>>> import numpy as np
>>> import numpy.linalg as la
>>> np.set_printoptions(suppress=True, linewidth=120)
>>> rd = lambda a: np.round(a, 3) + 0
>>> M = np.load("data.npy")
>>> print(M)
[[ 0  0  0  0  0  0]
 [ 0 -2  0  0  0  0]
 [-3  2  0  0  0  0]
 [ 0  0  0  0  0  0]
 [ 0  0  0 -2  0  0]
 [ 0  0 -3  2  0  0]
 [ 0  0  0  0  0  0]
 [ 0  0  0  0  0 -2]
 [ 0  0  0  0 -3  2]]
>>> # row 3 repeats row 0
>>> x0 = np.array([0, 2, 3, 1, 2, 1])
>>> h = np.maximum(M @ x0, 0)
>>> print(M * (h > 1e-9)[:, None])
[[ 0  0  0  0  0  0]
 [ 0  0  0  0  0  0]
 [-3  2  0  0  0  0]
 [ 0  0  0  0  0  0]
 [ 0  0  0  0  0  0]
 [ 0  0  0  0  0  0]
 [ 0  0  0  0  0  0]
 [ 0  0  0  0  0  0]
 [ 0  0  0  0  0  0]]
>>> print(h)
[0 0 4 0 0 0 0 0 0]
>>> print(np.flatnonzero(h > 1e-9))
[2]
>>> x0 = np.array([1, 1, 0, 0, 0, 3])
>>> print(M @ x0)
[ 0 -2 -1  0  0  0  0 -6  6]
>>> print(M @ np.eye(6)[1])
[ 0. -2.  2.  0.  0.  0.  0.  0.  0.]
>>> print((M * x0).sum(axis=1))
[ 0 -2 -1  0  0  0  0 -6  6]
>>> print(la.norm(M @ x0) <= la.norm(M, 2) * la.norm(x0) + 1e-9)
True
>>> print(np.sign((M @ x0).round(6)))
[ 0 -1 -1  0  0  0  0 -1  1]
>>> print(M @ (2 * x0))
[  0  -4  -2   0   0   0   0 -12  12]
>>> rng = np.random.default_rng(98)
>>> idx = rng.permutation(6)
>>> M2 = M[:, idx] * rng.choice([-1, 1], 6)
>>> print(M2)
[[ 0  0  0  0  0  0]
 [ 2  0  0  0  0  0]
 [-2  0  0  0  3  0]
 [ 0  0  0  0  0  0]
 [ 0  0  0  0  0  2]
 [ 0  3  0  0  0 -2]
 [ 0  0  0  0  0  0]
 [ 0  0  0  2  0  0]
 [ 0  0 -3 -2  0  0]]
>>> Uu, _, Vh = la.svd(M.T @ M2)
>>> print(idx)
[1 2 4 5 0 3]
>>> M2 = np.c_[M[:, :1] @ np.array([[2]]), np.array([0, 3, 1, 3, 3, 0, 1, 1, 1])]
>>> print(M2)
[[ 0  0]
 [ 0  3]
 [-6  1]
 [ 0  3]
 [ 0  3]
 [ 0  0]
 [ 0  1]
 [ 0  1]
 [ 0  1]]
>>> print(la.matrix_rank(M2))
2
>>> print(rd(la.norm(la.qr(M)[0].T @ M2, axis=0) ** 2 / ((M2 ** 2).sum(axis=0) + 1e-12)))
[1.    0.677]
>>> print(la.matrix_rank(np.c_[M, M2]))
7
>>> print(rd(la.lstsq(M, M2[:, 0])[0]))
[2. 0. 0. 0. 0. 0.]
>>> print(rd(la.norm(M2 - M @ la.lstsq(M, M2)[0], axis=0)))
[0.    3.162]
>>> J = np.loadtxt("w.csv", delimiter=",")
>>> print(J)
[[ -3.   3.   3.  -1.  -3.   2.   0.   2.   2.  15.   0.  -2.   3.]
 [ -2.   3.   1.   2.  -2.  -2.   0.   3.   1.  15.   2.   2.   3.]
 [  1.   1.   3.   3.  -1.   0.   3.  -3.   2.   5.   1.   0.   3.]
 [ -1.   1.   2.   2.   3.  -1.   1.   1.  -2.   5.   3.  -2.  -3.]
 [  2.   2.   2.   3.   1.   1.   1.  -2.   3.  10.   2.   3.   3.]
 [ -3.  -1.  -1.  -2.  -3.  -2.   1.  -2.   1.  -5.   1.  -3.  -2.]
 [ -3.  -3.  -2.  -2.   1.  -3.   0.   1.   3. -15.   2.  -3.   2.]
 [ -1.   1.   3.  -2.   1.  -2.   3.   1.   1.   5.  -1.   3.  -3.]
 [  2.   3.   3.   3.   0.  -1.  -2.   3.  -3.  15.  -2.  -2.   0.]
 [ -1.  -3.  -3.   1.  -3.   2.   2.  -3.  -3. -15.   1.   0.   1.]
 [  3.   1.   3.  -2.   1.   0.   2.   2.   3.   5.  -1.  -2.  -1.]
 [  0.   2.   2.   2.  -3.   2.  -1.   0.   2.  10.  -3.  -3.   2.]
 [  1.  -3.   1.   2.  -1.  -1.  -1.  -1.   2. -15.   1.  -1.   3.]
 [  2.   2.   0.   2.   2.   3.   3.  -1.   3.  10.  -1.  -3.  -3.]
 [  3.  -1.   0.   1.   1.   1.   1.   0.   2.  -5.   0.   1.   2.]]
>>> # column 9 is much longer than the rest
>>> print(la.lstsq(J[:-1].T, J[-1])[2])
12
>>> def softmax(z):
...     e = np.exp(z - z.max(axis=-1, keepdims=True))
...     return e / e.sum(axis=-1, keepdims=True)
... 
>>> print(rd(softmax(10 * J[8])))
[0. 0. 0. 0. 0. 0. 0. 0. 0. 1. 0. 0. 0.]
>>> S = J @ J.T / np.sqrt(13)
>>> print(rd(softmax(S)[8] @ J))
[ 2.  3.  3.  3.  0. -1. -2.  3. -3. 15. -2. -2.  0.]
>>> f = np.array([4, 2, 4, -2, 0])
>>> mat = f[np.abs(np.subtract.outer(np.arange(5), np.arange(5)))]
>>> print(mat)
[[ 4  2  4 -2  0]
 [ 2  4  2  4 -2]
 [ 4  2  4  2  4]
 [-2  4  2  4  2]
 [ 0 -2  4  2  4]]
>>> # equal to its transpose
>>> f = np.array([0, 2, 0, 0, 1])
>>> M2 = mat + np.outer(f, np.eye(5)[4])
>>> print(la.matrix_rank(la.inv(M2) - la.inv(mat), tol=1e-8))
1
>>> M2 = la.inv(mat)
>>> print(np.allclose(M2, mat.T))
False
>>> print(rd(la.det(mat) * la.det(M2)))
1.0
>>> print(rd(la.slogdet(mat)[0]))
1.0
>>> print(rd(la.inv(M2)))
[[ 4.  2.  4. -2.  0.]
 [ 2.  4.  2.  4. -2.]
 [ 4.  2.  4.  2.  4.]
 [-2.  4.  2.  4.  2.]
 [ 0. -2.  4.  2.  4.]]
>>> x0 = np.array([3, -1, 6, -4, 8])
>>> y = mat @ x0
>>> b, lr = np.zeros(5), 1 / la.norm(mat, 2) ** 2
>>> for i in range(300):
...     b -= lr * mat.T @ (mat @ b - y)
...     if i % 50 == 0: print(i, round(la.norm(mat @ b - y), 3))
... 
0 38.719
50 0.678
100 0.054
150 0.005
200 0.0
250 0.0
>>> print(rd(la.cond(mat)))
5.365
>>> print(rd(b))
[ 3. -1.  6. -4.  8.]
>>> M2 = mat[0, 0] * mat[1:] - np.outer(mat[1:, 0], mat[0])
>>> print(M2)
[[ 0 12  0 20 -8]
 [ 0  0  0 16 16]
 [ 0 20 16 12  8]
 [ 0 -8 16  8 16]]
>>> print(np.flatnonzero(~M2.round(6).any(axis=1)))
[]
>>> print(la.matrix_rank(M2), la.matrix_rank(mat))
4 5
>>> print(mat[:, 0] / mat[0, 0])
[ 1.   0.5  1.  -0.5  0. ]
>>> evals, vecs = la.eigh(mat)
>>> x0 = np.array([5, 3, 0, 1, 2])
>>> print(np.abs(mat).sum(axis=1).max(), rd(np.abs(evals).max()))
16 11.095
>>> print(rd(vecs * np.abs(evals) @ vecs.T))
[[ 5.606  1.172  2.6   -0.616  0.239]
 [ 1.172  5.873  1.578  2.295 -0.616]
 [ 2.6    1.578  6.123  1.578  2.6  ]
 [-0.616  2.295  1.578  5.873  1.172]
 [ 0.239 -0.616  2.6    1.172  5.606]]
>>> print(rd(x0 @ mat @ x0 / (x0 @ x0)), rd(evals[0]), rd(evals[-1]))
5.231 -2.472 11.095
>>> print(rd(vecs * np.maximum(evals, 0) @ vecs.T))
[[ 4.803  1.586  3.3   -1.308  0.12 ]
 [ 1.586  4.936  1.789  3.147 -1.308]
 [ 3.3    1.789  5.062  1.789  3.3  ]
 [-1.308  3.147  1.789  4.936  1.586]
 [ 0.12  -1.308  3.3    1.586  4.803]]
>>> data = np.load("m.npy")
>>> print(data)
[[ 0.44  1.98 -2.02  2.56  2.08  1.78 -2.14 -1.04 -2.88  1.32  0.  ]
 [-0.76 -0.47  0.11  0.03  0.43  0.68 -1.56 -0.51 -0.55  1.26 -0.59]
 [-0.02 -0.49  0.55 -0.72 -0.64 -0.59  0.81  0.36  0.88 -0.54  0.08]
 [-1.52 -3.14  2.74 -3.26 -2.14 -1.44  0.8   0.7   3.02 -0.12 -0.74]
 [ 0.78  1.51 -1.29  1.52  0.96  0.61 -0.23 -0.28 -1.36 -0.06  0.4 ]
 [ 1.82  1.69 -0.91  0.78 -0.26 -0.91  2.73  0.78  0.26 -2.34  1.3 ]
 [-0.78 -1.51  1.29 -1.52 -0.96 -0.61  0.23  0.28  1.36  0.06 -0.4 ]
 [-1.1  -0.55  0.01  0.24  0.8   1.15 -2.49 -0.84 -1.04  1.98 -0.88]
 [-0.26 -1.42  1.48 -1.89 -1.57 -1.37  1.71  0.81  2.17 -1.08  0.05]
 [-0.88  0.44 -1.    1.52  1.84  2.04 -3.56 -1.36 -2.48  2.64 -0.88]]
>>> # rank 2
>>> print([round(float(x), 3) for x in la.svd(data, compute_uv=False)[:3]])
[12.551, 7.794, 0.0]
>>> print(np.argsort(-la.norm(data, axis=0).round(6), kind="stable")[:3])
[6 8 3]
>>> print(la.matrix_rank(data, rtol=0.1))
2
>>> feats = np.loadtxt("test2.csv", delimiter=",")
>>> print(feats)
[[ 2.064  4.323  1.922  4.081 -1.436 -0.433 -0.065 -4.193 -2.127  2.188  4.1   -2.723]
 [ 1.407  2.045  0.337  1.864 -0.828  0.182  0.034 -2.063 -0.95   0.83   1.037 -1.086]
 [-1.924 -3.954 -2.458 -4.463  2.379 -0.113  0.096  3.855  2.229 -2.106 -3.605  1.986]
 [ 0.103  0.252 -0.133  0.064  0.419  0.075 -0.562  0.01   0.056  0.042 -0.868 -0.711]
 [-2.323 -3.662 -2.086 -4.051  2.188  0.004  0.169  3.659  2.074 -2.322 -4.418  1.652]
 [-2.162 -3.746 -2.179 -4.255  2.683  0.152  0.175  4.185  2.309 -2.339 -4.517  2.325]]
>>> f = np.array([0, 0, 3])
>>> print(rd(np.cross(feats[1, :3], feats[2, :3])))
[-3.694  2.81  -1.629]
>>> print(rd(la.norm(feats, 2) / la.norm(feats)))
0.992
>>> print([round(float(x), 3) for x in la.svd(feats, compute_uv=False)[:3]])
[19.896, 1.862, 1.09]
>>> print(la.cond(feats) > 100)
False
>>> W0 = np.load("case18.npy")
>>> print(W0)
[[ 0 -1  0  1  0  1 -2  3  0  3 -3 -3 -1  2  0 -1]
 [ 1 -2 -3 -3 -2 -1  2 -3  2 -2  1 -1  3  0  1  0]
 [-2  2  2  3  4 -2 -3 -1 -1  1  3 -1  1 -3  0 -2]
 [-3 -3 -3 -2  6  0  2  3  2  0  2 -1  3 -3 -2  3]
 [-1  0 -1  1  2  3 -2 -2 -2 -1 -1  2 -3  2 -2  0]
 [-2  0  3  3  4 -1  2  1  1 -1 -2  1  1  1 -1 -3]
 [ 2  2 -3 -1 -4 -1  1 -3  0 -2 -1 -1  3 -3  3  0]
 [-3  3  2  1  6  3 -2  0  3  1  0 -1 -1  0  2 -2]
 [-1  0 -1  2  2  3  2  0 -2 -2 -3  1  2  3 -2 -2]
 [-2 -1 -3 -3  4  0  2 -1 -1 -1  0  2 -3 -3 -3 -2]
 [ 2 -2 -1  2 -4 -3  1  3 -3  3  0  1  1  3 -2 -2]
 [-1 -1 -3  0  2  1  0 -2 -1  2  0  0 -2  2  2 -1]
 [-3 -3 -1  0  6 -3 -1 -2 -1  3  0 -1 -2  3  2 -1]
 [ 1  3  2  1 -2  3  3  0  0  1 -3 -1 -2  1 -2  0]
 [ 0 -2 -3  2  0 -1 -1  2  1 -2  1 -2  3  2 -1  3]]
>>> f, r1 = W0[13], W0[9]
>>> print(f @ f)
57
>>> pr = (f @ r1) / (f @ f) * f
>>> print(rd(pr))
[-0.175 -0.526 -0.351 -0.175  0.351 -0.526 -0.526  0.     0.    -0.175  0.526  0.175  0.351 -0.175  0.351  0.   ]
>>> print(rd(la.norm(f + r1) ** 2 + la.norm(f - r1) ** 2))
276.0
>>> print(rd((r1 - pr) @ f))
0.0
>>> print(la.matrix_rank(np.outer(f, r1)))
1
>>> x0 = np.array([0, 1, 0, 3, 0, 1, 0, 3, 1, 2, 3, 0, 3, 2, 1, 2])
>>> h = np.maximum(W0 @ x0, 0)
>>> print(np.maximum(W0 @ x0, 0) - np.maximum(-W0 @ x0, 0))
[  8 -10   9  15 -14   2 -12   9   0 -38  16  -5  -7  -4  27]
>>> print(np.flatnonzero(h > 1e-9))
[ 0  2  3  5  7 10 14]
>>> E = np.loadtxt("out10.csv", delimiter=",")
>>> print(E)
[[3. 3. 2. 1. 1. 2. 3. 0. 2. 2.]
 [0. 3. 0. 3. 0. 0. 3. 1. 1. 0.]
 [3. 0. 1. 0. 1. 3. 1. 0. 0. 1.]
 [6. 1. 3. 2. 2. 0. 0. 2. 2. 3.]
 [0. 1. 1. 1. 0. 1. 3. 0. 0. 2.]
 [0. 0. 0. 3. 0. 3. 3. 1. 2. 0.]
 [6. 1. 3. 0. 2. 0. 3. 2. 2. 1.]
 [3. 2. 0. 3. 1. 2. 1. 3. 2. 2.]
 [6. 2. 3. 2. 2. 1. 0. 0. 3. 3.]
 [6. 2. 2. 1. 2. 0. 1. 2. 3. 0.]
 [3. 3. 3. 0. 1. 0. 2. 2. 3. 1.]
 [0. 3. 3. 1. 0. 3. 0. 1. 0. 3.]
 [0. 3. 0. 2. 0. 1. 2. 2. 1. 3.]
 [9. 1. 1. 1. 3. 1. 3. 2. 0. 2.]]
>>> Uu, sig, Vh = la.svd(E)
>>> vecs = Vh[:(sig > 1e-8).sum()]
>>> x0 = E[9] + -3 * E[11] + rng.integers(2) * np.eye(10)[6]
>>> print(x0)
[ 6. -7. -7. -2.  2. -9.  1. -1.  3. -9.]
>>> print(rd(vecs.T @ vecs))
[[0.9 0.  0.  0.  0.3 0.  0.  0.  0.  0. ]
 [0.  1.  0.  0.  0.  0.  0.  0.  0.  0. ]
 [0.  0.  1.  0.  0.  0.  0.  0.  0.  0. ]
 [0.  0.  0.  1.  0.  0.  0.  0.  0.  0. ]
 [0.3 0.  0.  0.  0.1 0.  0.  0.  0.  0. ]
 [0.  0.  0.  0.  0.  1.  0.  0.  0.  0. ]
 [0.  0.  0.  0.  0.  0.  1.  0.  0.  0. ]
 [0.  0.  0.  0.  0.  0.  0.  1.  0.  0. ]
 [0.  0.  0.  0.  0.  0.  0.  0.  1.  0. ]
 [0.  0.  0.  0.  0.  0.  0.  0.  0.  1. ]]
>>> rank = la.matrix_rank(E)
>>> print(rank)
9
>>> N = la.svd(E)[2][rank:].T
>>> print(rd(N @ N.T))
[[ 0.1  0.   0.   0.  -0.3  0.   0.   0.   0.   0. ]
 [ 0.   0.   0.   0.   0.   0.   0.   0.   0.   0. ]
 [ 0.   0.   0.   0.   0.   0.   0.   0.   0.   0. ]
 [ 0.   0.   0.   0.   0.   0.   0.   0.   0.   0. ]
 [-0.3  0.   0.   0.   0.9  0.   0.   0.   0.   0. ]
 [ 0.   0.   0.   0.   0.   0.   0.   0.   0.   0. ]
 [ 0.   0.   0.   0.   0.   0.   0.   0.   0.   0. ]
 [ 0.   0.   0.   0.   0.   0.   0.   0.   0.   0. ]
 [ 0.   0.   0.   0.   0.   0.   0.   0.   0.   0. ]
 [ 0.   0.   0.   0.   0.   0.   0.   0.   0.   0. ]]
>>> print([int(la.matrix_rank(np.delete(E, i, axis=0))) for i in range(14)])
[9, 9, 9, 9, 9, 9, 9, 9, 9, 9, 9, 9, 9, 9]
>>> print(N.shape)
(10, 1)
>>> print([int(la.matrix_rank(E[:i])) for i in range(1, len(E) + 1)])
[1, 2, 3, 4, 5, 6, 7, 8, 9, 9, 9, 9, 9, 9]
>>> print(np.argsort(-la.norm(E, axis=0).round(6), kind="stable")[:3])
[0 6 1]
>>> print(rd(np.trace(la.pinv(E) @ E)))
9.0
>>> print(rd(E @ la.pinv(E) @ E))
[[3. 3. 2. 1. 1. 2. 3. 0. 2. 2.]
 [0. 3. 0. 3. 0. 0. 3. 1. 1. 0.]
 [3. 0. 1. 0. 1. 3. 1. 0. 0. 1.]
 [6. 1. 3. 2. 2. 0. 0. 2. 2. 3.]
 [0. 1. 1. 1. 0. 1. 3. 0. 0. 2.]
 [0. 0. 0. 3. 0. 3. 3. 1. 2. 0.]
 [6. 1. 3. 0. 2. 0. 3. 2. 2. 1.]
 [3. 2. 0. 3. 1. 2. 1. 3. 2. 2.]
 [6. 2. 3. 2. 2. 1. 0. 0. 3. 3.]
 [6. 2. 2. 1. 2. 0. 1. 2. 3. 0.]
 [3. 3. 3. 0. 1. 0. 2. 2. 3. 1.]
 [0. 3. 3. 1. 0. 3. 0. 1. 0. 3.]
 [0. 3. 0. 2. 0. 1. 2. 2. 1. 3.]
 [9. 1. 1. 1. 3. 1. 3. 2. 0. 2.]]
>>> print(np.abs(np.diag(la.qr(E)[1])) > 1e-9)
[ True  True  True  True False  True  True  True  True  True]
>>> print(np.allclose(E[:-1].T @ la.lstsq(E[:-1].T, E[-1])[0], E[-1]))
True
>>> print(la.lstsq(E[:-1].T, E[-1])[2])
9
>>> Uu, sig, Vh = la.svd(E)
>>> print(np.argmax(sig[:-1] / (sig[1:] + 1e-6)) + 1)
9
>>> M2 = Uu[:, :9] @ np.diag(sig[:9]) @ Vh[:9]
>>> print(rd(np.abs(E - M2).max()))
0.0
>>> F = np.load("arr.npy")
>>> print(F)
[[ 1  0  0  0  0  0  0  0  0  0]
 [ 0  1  0  0  0  0  0  0  0  0]
 [-3  2 -2  0  0  0  0  0  0  0]
 [-1  3 -5  3  0  0  0  0  0  0]
 [-1  0  4  0 -5  0  0  0  0  0]
 [ 4 -2 -5 -2  2  3  0  0  0  0]
 [ 2 -1 -2  4  0  3 -3  0  0  0]
 [-3 -1  4 -5  0 -1 -2 -4  0  0]
 [-2 -3 -4  2  0  5 -1 -1 -1  0]
 [ 3 -3  1 -3  1  1 -2  3 -2  1]]
>>> M2 = F / np.sqrt((F ** 2).mean(axis=1, keepdims=True))
>>> print(la.matrix_rank(F - F.mean(axis=1, keepdims=True)))
9
>>> print(rd(la.norm(M2, axis=1)))
[3.162 3.162 3.162 3.162 3.162 3.162 3.162 3.162 3.162 3.162]
